$ python3 -q
>>> import numpy as np
>>> import numpy.linalg as la
>>> np.set_printoptions(precision=3, suppress=True, linewidth=140)
>>> feats = np.load("data.npy")
>>> feats
array([[-3.363,  1.35 , -4.038, -0.402, -4.818,  0.497,  5.292,  1.344,  4.138],
       [ 3.152, -1.482,  3.893, -0.226,  4.855,  0.559, -5.709, -1.205, -3.837],
       [-1.06 ,  1.673, -1.896,  3.328, -3.462, -5.721,  5.962,  0.112,  1.064],
       [ 3.141, -0.026,  3.154,  3.792,  2.578, -6.277, -0.695, -1.564, -4.102],
       [ 0.322, -1.554,  1.099, -3.908,  2.682,  6.667, -5.413,  0.227, -0.122],
       [ 0.975, -1.663,  1.806, -3.404,  3.377,  5.846, -5.91 , -0.072, -0.955],
       [-0.325, -1.398,  0.374, -4.272,  1.916,  7.25 , -4.751,  0.512,  0.694],
       [-2.116,  1.711, -2.972,  2.134, -4.375, -3.749,  6.298,  0.63 ,  2.438],
       [-2.909,  1.579, -3.699,  0.792, -4.81 , -1.51 ,  5.995,  1.06 ,  3.501],
       [ 1.94 ,  0.782,  1.549,  4.555,  0.349, -7.641,  2.32 , -1.166, -2.688],
       [ 2.931,  0.158,  2.852,  4.046,  2.121, -6.722, -0.018, -1.505, -3.864],
       [ 3.322, -0.221,  3.432,  3.477,  3.027, -5.731, -1.399, -1.606, -4.302],
       [-3.121,  1.498, -3.869,  0.306, -4.853, -0.695,  5.755,  1.186,  3.793],
       [-2.867, -0.209, -2.762, -4.109, -1.989,  6.831, -0.17 ,  1.486,  3.79 ],
       [-3.46 ,  1.257, -4.088, -0.779, -4.752,  1.133,  4.991,  1.416,  4.283],
       [-3.559,  0.609, -3.863, -2.692, -3.823,  4.383,  2.782,  1.627,  4.536],
       [ 3.381, -1.334,  4.048,  0.467,  4.809, -0.606, -5.243, -1.357, -4.165],
       [ 1.624,  0.932,  1.158,  4.581, -0.14 , -7.704,  2.897, -1.045, -2.304],
       [ 0.429,  1.369, -0.256,  4.318, -1.786, -7.323,  4.629, -0.556, -0.824],
       [ 3.494, -1.214,  4.101,  0.937,  4.714, -1.401, -4.853, -1.443, -4.336],
       [-3.466,  1.25 , -4.091, -0.803, -4.747,  1.173,  4.971,  1.42 ,  4.291]])
>>> A2 = feats / la.norm(feats, axis=1, keepdims=True)
>>> cov = A2 @ A2.T
>>> np.argwhere(np.triu(np.abs(cov) > 0.95, 1))
array([[ 0,  1],
       [ 0,  8],
       [ 0, 12],
       [ 0, 14],
       [ 0, 16],
       [ 0, 19],
       [ 0, 20],
       [ 1,  8],
       [ 1, 12],
       [ 1, 14],
       [ 1, 16],
       [ 1, 19],
       [ 1, 20],
       [ 2,  4],
       [ 2,  5],
       [ 3, 10],
       [ 3, 11],
       [ 3, 13],
       [ 4,  5],
       [ 4,  6],
       [ 4, 18],
       [ 6, 18],
       [ 7,  8],
       [ 8, 12],
       [ 8, 16],
       [ 9, 17],
       [10, 11],
       [10, 13],
       [11, 13],
       [11, 15],
       [12, 14],
       [12, 16],
       [12, 19],
       [12, 20],
       [14, 16],
       [14, 19],
       [14, 20],
       [16, 19],
       [16, 20],
       [19, 20]])
